$ python -q
>>> import numpy as np
>>> import numpy.linalg as la
>>> np.set_printoptions(precision=2, suppress=True, linewidth=200, floatmode="fixed")
>>> F = np.load("out18.npy")
>>> F
array([[-1.00,  1.00,  1.00,  1.00],
       [ 1.00, -1.00,  1.00,  1.00],
       [ 1.00,  1.00, -1.00,  1.00],
       [ 1.00,  1.00,  1.00, -1.00]])
>>> vals, vecs = la.eigh(F)
>>> x0 = np.array([0, 3, 3, 2])
>>> x0 @ F @ x0
np.float64(20.0)
>>> vecs * np.maximum(vals, 0) @ vecs.T
array([[0.50, 0.50, 0.50, 0.50],
       [0.50, 0.50, 0.50, 0.50],
       [0.50, 0.50, 0.50, 0.50],
       [0.50, 0.50, 0.50, 0.50]])
>>> vals, vecs = la.eigh(F)
>>> la.eigvalsh(F + -1 * np.eye(4))
array([-3.00, -3.00, -3.00,  1.00])
>>> la.svd(F, compute_uv=False)
array([2.00, 2.00, 2.00, 2.00])
>>> np.round(vecs.T @ F @ vecs, 2) + 0
array([[-2.00,  0.00,  0.00,  0.00],
       [ 0.00, -2.00,  0.00,  0.00],
       [ 0.00,  0.00, -2.00,  0.00],
       [ 0.00,  0.00,  0.00,  2.00]])
>>> np.abs(vecs[:, -1])
array([0.50, 0.50, 0.50, 0.50])
>>> r0, v = F[3], F[1]
>>> r0 @ v
np.float64(0.0)
>>> pr = (r0 @ v) / (r0 @ r0) * r0
>>> v - pr
array([ 1.00, -1.00,  1.00,  1.00])
>>> la.matrix_rank(np.outer(r0, v))
np.int64(1)
>>> np.outer(r0, v)
array([[ 1.00, -1.00,  1.00,  1.00],
       [ 1.00, -1.00,  1.00,  1.00],
       [ 1.00, -1.00,  1.00,  1.00],
       [-1.00,  1.00, -1.00, -1.00]])
>>> r0 = np.array([9, 9, 1, -6])
>>> out = F + np.outer(r0, np.eye(4)[1])
>>> out
array([[-1.00, 10.00,  1.00,  1.00],
       [ 1.00,  8.00,  1.00,  1.00],
       [ 1.00,  2.00, -1.00,  1.00],
       [ 1.00, -5.00,  1.00, -1.00]])
>>> mat = np.loadtxt("data.csv", delimiter=",")
>>> mat
array([[-0.47, -0.88],
       [-0.88,  0.47]])
>>> vals, vecs = la.eigh(mat)
>>> la.eigvalsh(mat @ mat)
array([1.00, 1.00])
>>> vecs @ np.diag(vals) @ vecs.T
array([[-0.47, -0.88],
       [-0.88,  0.47]])
>>> vals
array([-1.00,  1.00])
>>> np.round(vecs.T @ mat @ vecs, 2) + 0
array([[-1.00,  0.00],
       [ 0.00,  1.00]])
>>> np.abs(vecs[:, -1]).round(6).argmax()
np.int64(1)
>>> np.abs(vecs[:, -1])
array([0.51, 0.86])
>>> W0 = np.array([[0, 0, 0, 0, 0],
...     [-1, 0, -2, -1, -1],
...     [0, 0, 2, 0, 1],
...     [0, 0, -1, 0, 1],
...     [-2, 0, -2, 0, 0]])
>>> (W0 - W0.T) / 2
array([[ 0.00,  0.50,  0.00,  0.00,  1.00],
       [-0.50,  0.00, -1.00, -0.50, -0.50],
       [ 0.00,  1.00,  0.00,  0.50,  1.50],
       [ 0.00,  0.50, -0.50,  0.00,  0.50],
       [-1.00,  0.50, -1.50, -0.50,  0.00]])
>>> round(np.abs(la.eigvals(W0)).max(), 2)
np.float64(1.41)
>>> np.allclose(W0 @ W0.T, W0.T @ W0)
False
>>> (W0 + W0.T) / 2
array([[ 0.00, -0.50,  0.00,  0.00, -1.00],
       [-0.50,  0.00, -1.00, -0.50, -0.50],
       [ 0.00, -1.00,  2.00, -0.50, -0.50],
       [ 0.00, -0.50, -0.50,  0.00,  0.50],
       [-1.00, -0.50, -0.50,  0.50,  0.00]])
>>> np.allclose(W0, W0.T)
False
>>> Uu, sv, vt = la.svd(W0)
>>> vecs = vt[:(sv > 1e-8).sum()]
>>> rng = np.random.default_rng(9425)
>>> x0 = W0[1] + -1 * W0[0] + rng.integers(2) * np.eye(5)[3]
>>> x0
array([-1.00,  0.00, -2.00, -1.00, -1.00])
>>> round(float(la.norm(x0 - vecs.T @ vecs @ x0)), 2)
0.0
>>> np.round(np.diag(vecs.T @ vecs), 2) + 0
array([1.00, 0.00, 1.00, 1.00, 1.00])
>>> np.round(vecs.T @ vecs, 2) + 0
array([[1.00, 0.00, 0.00, 0.00, 0.00],
       [0.00, 0.00, 0.00, 0.00, 0.00],
       [0.00, 0.00, 1.00, 0.00, 0.00],
       [0.00, 0.00, 0.00, 1.00, 0.00],
       [0.00, 0.00, 0.00, 0.00, 1.00]])
>>> lab = rng.permutation(5)
>>> lab
array([1, 4, 0, 2, 3])
>>> out = W0[lab][:, lab]
>>> out
array([[ 0, -1, -1, -2, -1],
       [ 0,  0, -2, -2,  0],
       [ 0,  0,  0,  0,  0],
       [ 0,  1,  0,  2,  0],
       [ 0,  1,  0, -1,  0]])
>>> np.allclose(out, W0)
False
>>> np.trace(out)
np.int64(2)
>>> np.round(la.det(out), 2), np.round(la.det(W0[lab]), 2)
(np.float64(0.0), np.float64(0.0))
>>> E = np.array([[-3.0, 1.0, 0.0, 0.0, 0.0],
...     [0.0, -3.0, 1.0, 0.0, 0.0],
...     [0.0, 0.0, -3.0, 1.0, 0.0],
...     [0.0, 0.0, 0.0, -3.0, 1.0],
...     [0.0, 0.0, 0.0, 0.0, -3.0]])
>>> O = E.astype(float).copy()
>>> for j in range(5):
...     O[:, j] -= O[:, :j] @ (O[:, :j].T @ O[:, j])
...     O[:, j] /= la.norm(O[:, j])
... 
>>> O.T @ E
array([[ 3.00, -1.00,  0.00,  0.00,  0.00],
       [ 0.00,  3.00, -1.00,  0.00,  0.00],
       [ 0.00,  0.00,  3.00, -1.00,  0.00],
       [ 0.00,  0.00,  0.00,  3.00, -1.00],
       [ 0.00,  0.00,  0.00,  0.00,  3.00]])
>>> O.T @ O
array([[1.00, 0.00, 0.00, 0.00, 0.00],
       [0.00, 1.00, 0.00, 0.00, 0.00],
       [0.00, 0.00, 1.00, 0.00, 0.00],
       [0.00, 0.00, 0.00, 1.00, 0.00],
       [0.00, 0.00, 0.00, 0.00, 1.00]])
>>> np.sort(la.eigvals(E))
array([-3.00, -3.00, -3.00, -3.00, -3.00])
>>> E @ E
array([[ 9.00, -6.00,  1.00,  0.00,  0.00],
       [ 0.00,  9.00, -6.00,  1.00,  0.00],
       [ 0.00,  0.00,  9.00, -6.00,  1.00],
       [ 0.00,  0.00,  0.00,  9.00, -6.00],
       [ 0.00,  0.00,  0.00,  0.00,  9.00]])
>>> np.prod(np.diag(E)), np.round(la.det(E), 2)
(np.float64(-243.0), np.float64(-243.0))
>>> [int(la.matrix_rank(la.matrix_power(E, p))) for p in range(1, 6)]
[5, 5, 5, 5, 5]
>>> K = -1 * np.eye(4) + np.eye(4, k=1)
>>> K
array([[-1.00,  1.00,  0.00,  0.00],
       [ 0.00, -1.00,  1.00,  0.00],
       [ 0.00,  0.00, -1.00,  1.00],
       [ 0.00,  0.00,  0.00, -1.00]])
>>> vals, vecs = la.eig(K)
>>> K @ vecs[:, 0] - vals[0] * vecs[:, 0]
array([0.00, 0.00, 0.00, 0.00])
>>> vals
array([-1.00, -1.00, -1.00, -1.00])
>>> np.sort(la.eigvals(la.inv(K)))
array([-1.00, -1.00, -1.00, -1.00])
>>> O, vecs = la.qr(K[:, :1])[0], la.qr(K[:, 1:])[0]
>>> sv = la.svd(O.T @ vecs, compute_uv=False)
>>> np.degrees(np.arccos(sv.clip(0, 1)))
array([30.00])
>>> np.round(la.norm(O @ O.T - vecs @ vecs.T, 2), 2)
np.float64(1.0)
>>> cent = np.array([[-0.8, -0.9, -1.6, -1.6],
...     [0.8, 0.0, 0.3, -0.1],
...     [-1.8, -0.1, -1.9, -0.1]])
>>> M = np.array([[-2, 0, -3],
...     [3, -3, 1],
...     [0, 1, -1],
...     [-3, -3, -1],
...     [-2, 0, 0],
...     [0, 0, -2],
...     [0, 3, -3],
...     [-2, -3, -3],
...     [-3, 0, -2],
...     [-2, 2, -1],
...     [0, -3, 0],
...     [3, -1, -1],
...     [1, -3, -3],
...     [-3, -3, 0],
...     [-3, -2, 2],
...     [3, 2, 2],
...     [2, 3, -1],
...     [-3, 1, -2],
...     [-1, 3, -1],
...     [1, -2, 0]]) @ cent + 0.3 * rng.normal(size=(20, 4))
>>> M
array([[ 6.80,  2.14,  8.65,  4.06],
       [-7.40, -2.97, -7.24, -4.62],
       [ 2.85,  0.03,  2.45, -0.19],
       [ 1.58,  2.61,  5.90,  4.80],
       [ 1.04,  2.01,  2.99,  3.69],
       [ 3.76, -0.21,  3.78,  0.34],
       [ 8.29, -0.29,  6.63,  0.21],
       [ 5.03,  1.57,  7.87,  3.51],
       [ 6.41,  3.15,  8.54,  4.63],
       [ 5.35,  2.19,  5.86,  2.70],
       [-2.34, -0.16, -0.82,  0.81],
       [-1.79, -2.09, -2.93, -4.60],
       [ 2.47, -0.35,  3.74, -1.06],
       [ 0.14,  2.17,  3.90,  5.14],
       [-2.77,  1.90,  0.27,  4.47],
       [-4.45, -3.31, -7.87, -4.92],
       [ 2.56, -1.35,  0.31, -3.37],
       [ 6.68,  3.22,  9.15,  5.00],
       [ 4.80,  0.83,  4.57,  1.52],
       [-2.20, -0.65, -1.85, -1.37]])
>>> O, Rm = la.qr(M)
>>> Rm
array([[-20.30,  -5.71, -22.95,  -9.19],
       [  0.00,   6.79,   7.93,  12.43],
       [  0.00,   0.00,   4.84,   1.38],
       [  0.00,   0.00,   0.00,   2.99]])
>>> np.round(O.T @ O, 2) + 0
array([[1.00, 0.00, 0.00, 0.00],
       [0.00, 1.00, 0.00, 0.00],
       [0.00, 0.00, 1.00, 0.00],
       [0.00, 0.00, 0.00, 1.00]])
>>> O @ Rm
array([[ 6.80,  2.14,  8.65,  4.06],
       [-7.40, -2.97, -7.24, -4.62],
       [ 2.85,  0.03,  2.45, -0.19],
       [ 1.58,  2.61,  5.90,  4.80],
       [ 1.04,  2.01,  2.99,  3.69],
       [ 3.76, -0.21,  3.78,  0.34],
       [ 8.29, -0.29,  6.63,  0.21],
       [ 5.03,  1.57,  7.87,  3.51],
       [ 6.41,  3.15,  8.54,  4.63],
       [ 5.35,  2.19,  5.86,  2.70],
       [-2.34, -0.16, -0.82,  0.81],
       [-1.79, -2.09, -2.93, -4.60],
       [ 2.47, -0.35,  3.74, -1.06],
       [ 0.14,  2.17,  3.90,  5.14],
       [-2.77,  1.90,  0.27,  4.47],
       [-4.45, -3.31, -7.87, -4.92],
       [ 2.56, -1.35,  0.31, -3.37],
       [ 6.68,  3.22,  9.15,  5.00],
       [ 4.80,  0.83,  4.57,  1.52],
       [-2.20, -0.65, -1.85, -1.37]])
>>> np.abs(np.diag(Rm))
array([20.30,  6.79,  4.84,  2.99])
>>> np.trace(O @ O.T)
np.float64(4.0)
>>> np.round(abs(Rm[0, 0]), 2), round(la.norm(M[:, 0]), 2)
(np.float64(20.3), np.float64(20.3))
